% ipython --no-banner

In [1]: import numpy as np

In [2]: from numpy import linalg as LA

In [3]: np.set_printoptions(precision=2, suppress=True, linewidth=160)

In [4]: rnd = lambda a: np.round(a, 2) + 0

In [5]: arr = np.load("case14.npy")

In [6]: rnd(arr)
Out[6]: 
array([[ 0.73,  0.26,  0.13,  0.34],
       [ 0.26,  0.74, -0.18, -0.3 ],
       [ 0.13, -0.18,  0.1 ,  0.21],
       [ 0.34, -0.3 ,  0.21,  0.43]])

In [7]: left, sv, Vt = LA.svd(arr)

In [8]: np.argmax(sv[:-1] / (sv[1:] + 1e-6)) + 1
Out[8]: np.int64(2)

In [9]: rnd(sv)
Out[9]: array([1., 1., 0., 0.])

In [10]: other = left[:, :2] @ np.diag(sv[:2]) @ Vt[:2]

In [11]: LA.matrix_rank(other)
Out[11]: np.int64(2)

In [12]: rnd(other)
Out[12]: 
array([[ 0.73,  0.26,  0.13,  0.34],
       [ 0.26,  0.74, -0.18, -0.3 ],
       [ 0.13, -0.18,  0.1 ,  0.21],
       [ 0.34, -0.3 ,  0.21,  0.43]])

In [13]: rnd(LA.norm(arr - other) / LA.norm(arr))
Out[13]: np.float64(0.0)

In [14]: rnd(np.abs(arr - other).max())
Out[14]: np.float64(0.0)

In [15]: vals, V = LA.eigh(arr)

In [16]: rnd(vals)
Out[16]: array([0., 0., 1., 1.])

In [17]: rnd(V.T @ V)
Out[17]: 
array([[1., 0., 0., 0.],
       [0., 1., 0., 0.],
       [0., 0., 1., 0.],
       [0., 0., 0., 1.]])

In [18]: rnd(LA.eigvalsh(arr @ arr))
Out[18]: array([0., 0., 1., 1.])

In [19]: rnd(V @ np.diag(vals) @ V.T)
Out[19]: 
array([[ 0.73,  0.26,  0.13,  0.34],
       [ 0.26,  0.74, -0.18, -0.3 ],
       [ 0.13, -0.18,  0.1 ,  0.21],
       [ 0.34, -0.3 ,  0.21,  0.43]])

In [20]: rnd(vals.sum()), rnd(np.trace(arr))
Out[20]: (np.float64(2.0), np.float64(2.0))

In [21]: (vals > 1e-8).sum(), (vals < -1e-8).sum()
Out[21]: (np.int64(2), np.int64(0))

In [22]: W1 = np.array([[8, 6, 0, 2, 4],
    ...:     [8, 1, 3, -1, 4],
    ...:     [8, 8, -3, -8, -8],
    ...:     [3, 9, -2, 8, -6]])

In [23]: coef = np.array([2, 0, 1, -2, -1])

In [24]: act = np.maximum(arr @ W1 + coef, 0)

In [25]: LA.matrix_rank(act)
Out[25]: np.int64(4)

In [26]: (act > 0).mean(axis=0)
Out[26]: array([1.  , 0.75, 0.5 , 0.5 , 0.25])

In [27]: (act > 0).astype(int)
Out[27]: 
array([[1, 1, 1, 1, 0],
       [1, 0, 1, 0, 1],
       [1, 1, 0, 0, 0],
       [1, 1, 0, 1, 0]])

In [28]: W2 = np.array([[1, 2, 3], [0, -2, 2], [-1, 0, -2], [-2, 3, -3], [-2, -3, 3]])

In [29]: W1 @ W2
Out[29]: 
array([[ -4,  -2,  42],
       [ -1,  -1,  35],
       [ 43,   0,  46],
       [  1,  30, -11]])

In [30]: rnd(act @ W2)
Out[30]: 
array([[ 9.43,  9.19, 49.  ],
       [-9.19, -3.38, 33.16],
       [ 2.98, -0.5 , 15.42],
       [ 3.71, -1.69, 27.91]])

In [31]: rank = LA.matrix_rank(arr)

In [32]: rank
Out[32]: np.int64(2)

In [33]: N = LA.svd(arr)[2][rank:].T

In [34]: rnd(N @ N.T)
Out[34]: 
array([[ 0.27, -0.26, -0.13, -0.34],
       [-0.26,  0.26,  0.18,  0.3 ],
       [-0.13,  0.18,  0.9 , -0.21],
       [-0.34,  0.3 , -0.21,  0.57]])

In [35]: rnd(arr @ N)
Out[35]: 
array([[0., 0.],
       [0., 0.],
       [0., 0.],
       [0., 0.]])

In [36]: K = np.load("layer1.npy")

In [37]: rnd(K)
Out[37]: 
array([[1.  , 0.  , 0.  , 0.  ],
       [0.33, 0.33, 0.33, 0.  ],
       [0.5 , 0.  , 0.5 , 0.  ],
       [0.  , 0.  , 0.  , 1.  ]])

In [38]: K @ np.ones(4)
Out[38]: array([1., 1., 1., 1.])

In [39]: rnd(LA.matrix_power(K, 100))
Out[39]: 
array([[1., 0., 0., 0.],
       [1., 0., 0., 0.],
       [1., 0., 0., 0.],
       [0., 0., 0., 1.]])

In [40]: p = np.eye(4)[2]

In [41]: for _ in range(4):
    ...:     p = p @ K
    ...:     print(p.round(2))
    ...: 
[0.5 0.  0.5 0. ]
[0.75 0.   0.25 0.  ]
[0.88 0.   0.12 0.  ]
[0.94 0.   0.06 0.  ]

In [42]: ang = np.radians(36)

In [43]: r_ = np.eye(4)

In [44]: r_[2, 2] = r_[1, 1] = np.cos(ang)

In [45]: r_[2, 1], r_[1, 2] = -np.sin(ang), np.sin(ang)

In [46]: rnd(r_)
Out[46]: 
array([[ 1.  ,  0.  ,  0.  ,  0.  ],
       [ 0.  ,  0.81,  0.59,  0.  ],
       [ 0.  , -0.59,  0.81,  0.  ],
       [ 0.  ,  0.  ,  0.  ,  1.  ]])

In [47]: other = K @ r_.T

In [48]: np.allclose(K @ K.T, other @ other.T)
Out[48]: True

In [49]: rnd(other)
Out[49]: 
array([[1.  , 0.  , 0.  , 0.  ],
       [0.33, 0.47, 0.07, 0.  ],
       [0.5 , 0.29, 0.4 , 0.  ],
       [0.  , 0.  , 0.  , 1.  ]])

In [50]: np.allclose(LA.norm(K, axis=1), LA.norm(other, axis=1))
Out[50]: True

In [51]: rnd(np.abs(other - K).max(axis=0))
Out[51]: array([0.  , 0.29, 0.26, 0.  ])

In [52]: other = np.array([[0, 4], [8, 1], [4, 3], [6, 6]])

In [53]: rnd(K @ other)
Out[53]: 
array([[0.  , 4.  ],
       [4.  , 2.67],
       [2.  , 3.5 ],
       [6.  , 6.  ]])

In [54]: rnd(np.einsum("ij->j", K))
Out[54]: array([1.83, 0.33, 0.83, 1.  ])

In [55]: rng = np.random.default_rng(60137)

In [56]: data = rng.normal(size=(24, 3))

In [57]: data = 3 * data / LA.norm(data, axis=1, keepdims=True)

In [58]: rnd(data)
Out[58]: 
array([[-2.99,  0.15,  0.22],
       [ 0.15,  2.05,  2.19],
       [-2.46,  1.29,  1.15],
       [-0.18,  1.75,  2.43],
       [ 0.95, -1.74, -2.25],
       [ 0.45, -0.42, -2.94],
       [ 0.1 ,  2.96, -0.48],
       [ 1.08,  2.72,  0.68],
       [-2.55, -1.06, -1.18],
       [-0.48, -1.67, -2.44],
       [ 2.99,  0.26, -0.11],
       [-1.93,  0.72,  2.18],
       [ 1.4 ,  2.56,  0.7 ],
       [-2.97,  0.22,  0.33],
       [ 0.71, -2.52,  1.46],
       [-0.71, -1.68,  2.38],
       [-0.47, -2.76, -1.07],
       [ 0.91,  2.43,  1.51],
       [-2.57, -0.58,  1.43],
       [-1.25,  2.67, -0.54],
       [-0.85,  2.59, -1.26],
       [ 2.48,  1.06,  1.31],
       [-1.06, -0.89,  2.66],
       [ 1.6 , -0.04, -2.54]])

In [59]: other = np.c_[data[:, :2] @ np.array([[0, 4], [3, -1]]), np.array([2, -4, -1, -5, -4, -3, -1, -1, -5, -5, -1, 1, 0, 2, 5, -2, 2, -3, -4, 2, -4, 1, -3, 4])]

In [60]: rnd(other)
Out[60]: 
array([[  0.44, -12.1 ,   2.  ],
       [  6.15,  -1.45,  -4.  ],
       [  3.86, -11.11,  -1.  ],
       [  5.24,  -2.48,  -5.  ],
       [ -5.21,   5.55,  -4.  ],
       [ -1.25,   2.21,  -3.  ],
       [  8.88,  -2.57,  -1.  ],
       [  8.15,   1.59,  -1.  ],
       [ -3.17,  -9.13,  -5.  ],
       [ -5.02,  -0.25,  -5.  ],
       [  0.78,  11.68,  -1.  ],
       [  2.15,  -8.46,   1.  ],
       [  7.68,   3.03,   0.  ],
       [  0.65, -12.11,   2.  ],
       [ -7.57,   5.35,   5.  ],
       [ -5.03,  -1.15,  -2.  ],
       [ -8.29,   0.89,   2.  ],
       [  7.28,   1.23,  -3.  ],
       [ -1.74,  -9.7 ,  -4.  ],
       [  8.01,  -7.69,   2.  ],
       [  7.77,  -5.98,  -4.  ],
       [  3.18,   8.87,   1.  ],
       [ -2.66,  -3.33,  -3.  ],
       [ -0.11,   6.42,   4.  ]])

In [61]: LA.matrix_rank(other)
Out[61]: np.int64(3)

In [62]: rnd(LA.norm(LA.qr(data)[0].T @ other, axis=0) ** 2 / ((other ** 2).sum(axis=0) + 1e-12))
Out[62]: array([1.  , 1.  , 0.05])

In [63]: rnd(LA.norm(other - data @ LA.lstsq(data, other)[0], axis=0))
Out[63]: array([ 0.  ,  0.  , 14.84])

In [64]: G = np.cov(other, rowvar=False)

In [65]: rnd(np.median(other, axis=0))
Out[65]: array([ 0.72, -1.3 , -1.  ])

In [66]: np.argwhere(np.triu(np.abs(np.corrcoef(other.T)) > 0.8, 1))
Out[66]: array([], shape=(0, 2), dtype=int64)

In [67]: rnd(np.corrcoef(other[:, 0], other[:, 1])[0, 1])
Out[67]: np.float64(-0.13)

In [68]: rnd(np.corrcoef(other.T))
Out[68]: 
array([[ 1.  , -0.13, -0.09],
       [-0.13,  1.  ,  0.11],
       [-0.09,  0.11,  1.  ]])

In [69]: np.argsort(-other.std(axis=0).round(6), kind="stable")
Out[69]: array([1, 0, 2])

In [70]: rnd(G)
Out[70]: 
array([[28.93, -4.87, -1.4 ],
       [-4.87, 45.8 ,  2.31],
       [-1.4 ,  2.31,  8.81]])

In [71]: G.shape
Out[71]: (3, 3)

In [72]: other = LA.invert(G)
AttributeError: module 'numpy.linalg' has no attribute 'invert'


In [73]: other = LA.inv(G)

In [74]: rnd(other)
Out[74]: 
array([[ 0.04,  0.  ,  0.  ],
       [ 0.  ,  0.02, -0.01],
       [ 0.  , -0.01,  0.12]])

In [75]: np.allclose(other, G.T)
Out[75]: False

In [76]: rnd(G @ other)
Out[76]: 
array([[1., 0., 0.],
       [0., 1., 0.],
       [0., 0., 1.]])

In [77]: rnd(LA.det(G) * other)
Out[77]: 
array([[ 398.14,   39.63,   52.91],
       [  39.63,  252.89,  -59.97],
       [  52.91,  -59.97, 1301.19]])

In [78]: rnd(LA.slogdet(G)[0])
Out[78]: np.float64(1.0)

In [79]: rnd(LA.det(G) * LA.det(other))
Out[79]: np.float64(1.0)

In [80]: idx = rng.permutation(3)

In [81]: other = data[:, idx] * rng.choice([-1, 1], 3)

In [82]: rnd(other)
Out[82]: 
array([[ 2.99,  0.22,  0.15],
       [-0.15,  2.19,  2.05],
       [ 2.46,  1.15,  1.29],
       [ 0.18,  2.43,  1.75],
       [-0.95, -2.25, -1.74],
       [-0.45, -2.94, -0.42],
       [-0.1 , -0.48,  2.96],
       [-1.08,  0.68,  2.72],
       [ 2.55, -1.18, -1.06],
       [ 0.48, -2.44, -1.67],
       [-2.99, -0.11,  0.26],
       [ 1.93,  2.18,  0.72],
       [-1.4 ,  0.7 ,  2.56],
       [ 2.97,  0.33,  0.22],
       [-0.71,  1.46, -2.52],
       [ 0.71,  2.38, -1.68],
       [ 0.47, -1.07, -2.76],
       [-0.91,  1.51,  2.43],
       [ 2.57,  1.43, -0.58],
       [ 1.25, -0.54,  2.67],
       [ 0.85, -1.26,  2.59],
       [-2.48,  1.31,  1.06],
       [ 1.06,  2.66, -0.89],
       [-1.6 , -2.54, -0.04]])

In [83]: left, _, Vt = LA.svd(data.T @ other)

In [84]: rnd(LA.lstsq(data, other)[0])
Out[84]: 
array([[-1.,  0.,  0.],
       [ 0.,  0.,  1.],
       [ 0.,  1.,  0.]])

In [85]: idx
Out[85]: array([0, 2, 1])
